% python3 -q
>>> import numpy as np
>>> import numpy.linalg as la
>>> np.set_printoptions(precision=2, suppress=True, linewidth=120)
>>> def rd(a):
...     return np.round(a, 2) + 0
... 
>>> W0 = np.loadtxt("x.csv", delimiter=",")
>>> W0
array([[-5.,  2., -4., -4.],
       [ 4.,  3., -1.,  3.],
       [-5.,  1.,  2., -1.],
       [-4., -5.,  2.,  0.]])
>>> other = la.inv(W0)
>>> rd(other)
array([[-0.09, -0.16, -0.11, -0.16],
       [-0.01,  0.05,  0.16, -0.14],
       [-0.2 , -0.21,  0.17, -0.17],
       [ 0.06,  0.43,  0.05,  0.29]])
>>> rd(la.cond(W0))
np.float64(6.69)
>>> rd(la.det(W0) * other)
array([[  37.,   64.,   44.,   62.],
       [   2.,  -18.,  -62.,   57.],
       [  79.,   83.,  -67.,   68.],
       [ -25., -172.,  -19., -117.]])
>>> np.allclose(other, W0.T)
False
>>> (np.abs(other) > 1e-9).astype(int)
array([[1, 1, 1, 1],
       [1, 1, 1, 1],
       [1, 1, 1, 1],
       [1, 1, 1, 1]])
>>> rd(la.inv(other))
array([[-5.,  2., -4., -4.],
       [ 4.,  3., -1.,  3.],
       [-5.,  1.,  2., -1.],
       [-4., -5.,  2.,  0.]])
>>> rd(la.det(W0) * la.det(other))
np.float64(1.0)
>>> cov = W0.T @ W0
>>> (W0 @ W0.T).shape
(4, 4)
>>> np.diag(cov)
array([82., 39., 25., 26.])
>>> rd(la.eigvalsh(cov)[::-1])
array([104.03,  53.46,  12.19,   2.33])
>>> np.allclose(cov, cov.T)
True
>>> rd(la.eigvals(W0))
array([-8.39+0.j  ,  5.29+0.j  ,  1.55+2.56j,  1.55-2.56j])
>>> rd(la.det(2 * W0)), rd(la.det(W0))
(np.float64(-6352.0), np.float64(-397.0))
>>> f = np.array([5, 2, 3])
>>> np.convolve(W0[2], f)
array([-25.,  -5.,  -3.,   2.,   4.,  -3.])
>>> np.cross(W0[2, :3], W0[1, :3])
array([ -7.,   3., -19.])
>>> m1 = np.array([[-1.0, 1.0, 0.0, 0.0, 0.0, 0.0, 0.0],
...     [0.0, -1.0, 1.0, 0.0, 0.0, 0.0, 0.0],
...     [0.0, 0.0, -1.0, 1.0, 0.0, 0.0, 0.0],
...     [0.0, 0.0, 0.0, -1.0, 1.0, 0.0, 0.0],
...     [0.0, 0.0, 0.0, 0.0, -1.0, 1.0, 0.0],
...     [0.0, 0.0, 0.0, 0.0, 0.0, -1.0, 1.0],
...     [0.0, 0.0, 0.0, 0.0, 0.0, 0.0, -1.0]])
>>> m1 @ m1
array([[ 1., -2.,  1.,  0.,  0.,  0.,  0.],
       [ 0.,  1., -2.,  1.,  0.,  0.,  0.],
       [ 0.,  0.,  1., -2.,  1.,  0.,  0.],
       [ 0.,  0.,  0.,  1., -2.,  1.,  0.],
       [ 0.,  0.,  0.,  0.,  1., -2.,  1.],
       [ 0.,  0.,  0.,  0.,  0.,  1., -2.],
       [ 0.,  0.,  0.,  0.,  0.,  0.,  1.]])
>>> np.prod(np.diag(m1)), rd(la.det(m1))
(np.float64(-1.0), np.float64(-1.0))
